% python3 -q
>>> import numpy as np
>>> np.set_printoptions(precision=3, suppress=True, linewidth=160, legacy="1.25")
>>> def rnd(a):
...     return np.round(a, 3) + 0
... 
>>> mat = np.loadtxt("dump.csv", delimiter=",")
>>> mat
array([[2.3, 3. , 3. , 1. ],
       [2. , 3.3, 1. , 3. ],
       [3. , 1. , 1.3, 0. ],
       [2. , 3. , 3. , 1.3]])
>>> r0 = np.array([-4, -4, 0, 6])
>>> other = mat + np.outer(r0, np.eye(4)[1])
>>> rnd(other)
array([[ 2.3, -1. ,  3. ,  1. ],
       [ 2. , -0.7,  1. ,  3. ],
       [ 3. ,  1. ,  1.3,  0. ],
       [ 2. ,  9. ,  3. ,  1.3]])
>>> other = np.array([[-1, -3, 0], [1, 1, 1], [-2, 1, 3], [-2, -2, -2]])
>>> np.einsum("ij->j", mat)
array([ 9.3, 10.3,  8.3,  5.3])
>>> np.linalg.matrix_rank(mat @ other)
3
>>> rnd(mat @ other)
array([[-7.3, -2.9, 10. ],
       [-6.7, -7.7,  0.3],
       [-4.6, -6.7,  4.9],
       [-7.6, -2.6,  9.4]])
>>> rnd(np.einsum("ik,kj->ij", mat, other))
array([[-7.3, -2.9, 10. ],
       [-6.7, -7.7,  0.3],
       [-4.6, -6.7,  4.9],
       [-7.6, -2.6,  9.4]])
>>> rnd(other.T @ mat.T)
array([[-7.3, -6.7, -4.6, -7.6],
       [-2.9, -7.7, -6.7, -2.6],
       [10. ,  0.3,  4.9,  9.4]])
>>> rnd(np.einsum("ik,kj->ji", mat, other))
array([[-7.3, -6.7, -4.6, -7.6],
       [-2.9, -7.7, -6.7, -2.6],
       [10. ,  0.3,  4.9,  9.4]])
>>> F = np.loadtxt("w.csv", delimiter=",")
>>> F
array([[-2., -6., -6.],
       [-1., -3., -3.],
       [-2., -6., -6.]])
>>> rng = np.random.default_rng(840)
>>> lab = rng.permutation(3)
>>> lab
array([1, 0, 2])
>>> other = F[lab][:, lab]
>>> np.trace(other)
-11.0
>>> rnd(np.sort(np.abs(np.linalg.eigvals(other))))
array([ 0.,  0., 11.])
>>> rank = np.linalg.matrix_rank(F)
>>> rank
1
>>> ns = np.linalg.svd(F)[2][rank:].T
>>> [int(np.linalg.matrix_rank(np.delete(F, i, axis=0))) for i in range(3)]
[1, 1, 1]
>>> [int(np.linalg.matrix_rank(F[:, :j + 1])) for j in range(3)]
[1, 1, 1]
>>> X = np.load("test13.npy")
>>> X
array([[-3,  5,  1],
       [ 5, -3,  5],
       [ 1,  5, -3]])
>>> rnd(np.linalg.norm(X) ** 2 / np.linalg.norm(X, 2) ** 2)
1.403
>>> rnd(np.linalg.norm(X, "nuc"))
18.177
>>> np.linalg.norm(X, axis=1).argmax()
1
>>> rnd(np.linalg.norm(X, 1)), rnd(np.linalg.norm(X, np.inf))
(13.0, 13.0)
>>> ang = np.radians(36)
>>> r_ = np.eye(4)
>>> r_[0, 0] = r_[2, 2] = np.cos(ang)
>>> r_[0, 2], r_[2, 0] = -np.sin(ang), np.sin(ang)
>>> rnd(r_)
array([[ 0.809,  0.   , -0.588,  0.   ],
       [ 0.   ,  1.   ,  0.   ,  0.   ],
       [ 0.588,  0.   ,  0.809,  0.   ],
       [ 0.   ,  0.   ,  0.   ,  1.   ]])
>>> other = mat @ r_.T
>>> np.allclose(mat @ mat.T, other @ other.T)
True
>>> rnd(other)
array([[ 0.097,  3.   ,  3.779,  1.   ],
       [ 1.03 ,  3.3  ,  1.985,  3.   ],
       [ 1.663,  1.   ,  2.815,  0.   ],
       [-0.145,  3.   ,  3.603,  1.3  ]])
>>> T = np.stack([X, 3 * X, X[::-1]])
>>> rnd(np.linalg.norm(T, axis=(1, 2)))
array([11.358, 34.073, 11.358])
>>> T.shape
(3, 3, 3)
>>> (T @ X.T).shape
(3, 3, 3)
>>> T.sum(axis=0)
array([[-11,  25,   1],
       [ 25, -15,  25],
       [  1,  25, -11]])
>>> rnd(np.linalg.det(T))
array([ 176., 4752., -176.])
>>> other = np.array([[-1, 2], [-2, -2]])
>>> C = np.kron(other, X)
>>> rnd(np.linalg.norm(C, 2)), rnd(np.linalg.norm(other, 2) * np.linalg.norm(X, 2))
(28.766, 28.766)
>>> vec = np.array([-3, 1, -2])
>>> target = X @ vec
>>> beta, lr = np.zeros(3), 1 / np.linalg.norm(X, 2) ** 2
>>> for i in range(30):
...     beta -= lr * X.T @ (X @ beta - target)
...     if i % 5 == 0: print(i, round(np.linalg.norm(X @ beta - target), 3))
... 
0 7.133
5 2.044
10 0.608
15 0.19
20 0.063
25 0.022
>>> rnd(beta)
array([-2.998,  1.001, -2.001])
>>> m1 = np.load("mat.npy")
>>> rnd(m1)
array([[-0.152,  0.818,  0.555],
       [ 0.076, -0.55 ,  0.832],
       [ 0.986,  0.168,  0.021]])
>>> T = np.stack([m1, -1 * m1, m1[::-1]])
>>> rnd(T.sum(axis=0))
array([[ 0.986,  0.168,  0.021],
       [ 0.076, -0.55 ,  0.832],
       [-0.152,  0.818,  0.555]])
>>> rnd(np.einsum("bij,cij->bc", T, T))
array([[ 3., -3.,  1.],
       [-3.,  3., -1.],
       [ 1., -1.,  3.]])
>>> np.linalg.matrix_rank(T.reshape(3, -1))
2
>>> T.shape
(3, 3, 3)
>>> ang = np.sort(rng.uniform(-2, 2, 12))
>>> J = np.c_[ang, ang ** 2, ang ** 3] @ np.array([[-3, -2, 0], [2, 0, 0], [-1, 2, -5]])
>>> rnd(J)
array([[ 19.773,  -9.913,  34.28 ],
       [ 16.109,  -6.69 ,  25.31 ],
       [ 13.241,  -4.395,  18.755],
       [  5.129,   0.316,   3.753],
       [  2.007,   0.738,   0.55 ],
       [  1.626,   0.68 ,   0.34 ],
       [ -0.224,  -0.156,  -0.002],
       [ -1.431,  -0.73 ,  -1.58 ],
       [ -1.921,  -0.152,  -4.418],
       [ -2.49 ,   1.166,  -8.997],
       [ -3.287,   3.481, -16.084],
       [ -5.853,  11.539, -38.741]])
>>> gram = np.cov(J, rowvar=False)
>>> np.argsort(-J.std(axis=0).round(6), kind="stable")
array([2, 0, 1])
>>> rnd(np.median(J, axis=0))
array([0.701, 0.082, 0.169])
>>> dist = np.linalg.norm(J[:, None] - J[None], axis=-1)
>>> np.linalg.matrix_rank(dist ** 2)
5
>>> np.flatnonzero(dist[1] < dist.mean() / 2)
array([0, 1, 2])
>>> rnd(dist[:5, :5])
array([[ 0.   , 10.211, 17.724, 35.37 , 39.583],
       [10.211,  0.   ,  7.514, 25.187, 29.447],
       [17.724,  7.514,  0.   , 17.694, 22.   ],
       [35.37 , 25.187, 17.694,  0.   ,  4.493],
       [39.583, 29.447, 22.   ,  4.493,  0.   ]])
>>> dist.mean(axis=1).argmax()
11
>>> dist[1].round(6).argsort(kind="stable")[:4]
array([1, 2, 0, 3])
>>> (dist + 1e9 * np.eye(12)).round(6).argmin(axis=1)
array([ 1,  2,  1,  4,  5,  4,  5,  6,  7,  8,  9, 10])
>>> rnd(np.linalg.norm(J - J.mean(axis=0), axis=1))
array([38.153, 28.002, 20.543,  3.156,  1.967,  2.312,  3.942,  5.674,  7.775, 11.863, 18.885, 42.624])
>>> dist.shape
(12, 12)
>>> vec = np.array([0, 0, 9])
>>> h1 = np.maximum(J @ vec, 0)
>>> rnd(np.maximum(J @ vec, 0) - np.maximum(-J @ vec, 0))
array([ 308.524,  227.792,  168.798,   33.778,    4.95 ,    3.063,   -0.022,  -14.216,  -39.759,  -80.977, -144.754, -348.67 ])
>>> rnd(np.tanh(J @ vec))
array([ 1.   ,  1.   ,  1.   ,  1.   ,  1.   ,  0.996, -0.022, -1.   , -1.   , -1.   , -1.   , -1.   ])
>>> Uu, sigma, vt = np.linalg.svd(mat, full_matrices=False)
>>> rnd(sigma / sigma[0])
array([1.   , 0.295, 0.196, 0.013])
>>> rnd(np.cumsum(sigma ** 2) / np.sum(sigma ** 2))
array([0.888, 0.966, 1.   , 1.   ])
>>> rnd(sigma)
array([8.667, 2.556, 1.702, 0.114])
>>> Uu.shape, sigma.shape, vt.shape
((4, 4), (4,), (4, 4))
>>> (sigma > 1e-8).sum()
4
>>> rnd(vt @ vt.T)
array([[1., 0., 0., 0.],
       [0., 1., 0., 0.],
       [0., 0., 1., 0.],
       [0., 0., 0., 1.]])
>>> rnd(Uu.T @ mat @ vt.T)
array([[8.667, 0.   , 0.   , 0.   ],
       [0.   , 2.556, 0.   , 0.   ],
       [0.   , 0.   , 1.702, 0.   ],
       [0.   , 0.   , 0.   , 0.114]])
>>> data = np.load("x.npy")
>>> rnd(data)
array([[0.488, 0.38 , 0.325],
       [0.38 , 0.295, 0.253],
       [0.325, 0.253, 0.217]])
>>> rank = np.linalg.matrix_rank(data)
>>> rank
1
>>> ns = np.linalg.svd(data)[2][rank:].T
>>> [int(np.linalg.matrix_rank(data[:, :j + 1])) for j in range(3)]
[1, 1, 1]
>>> np.allclose(data @ ns, 0)
True
>>> rnd(data @ ns)
array([[0., 0.],
       [0., 0.],
       [0., 0.]])
>>> gram = X.T @ X
>>> rnd(np.linalg.eigvalsh(gram)[::-1])
array([91.944, 21.056, 16.   ])
>>> np.allclose(gram, gram.T)
True
>>> gram
array([[ 35, -25,  19],
       [-25,  59, -25],
       [ 19, -25,  35]])
>>> (X @ X.T).shape
(3, 3)
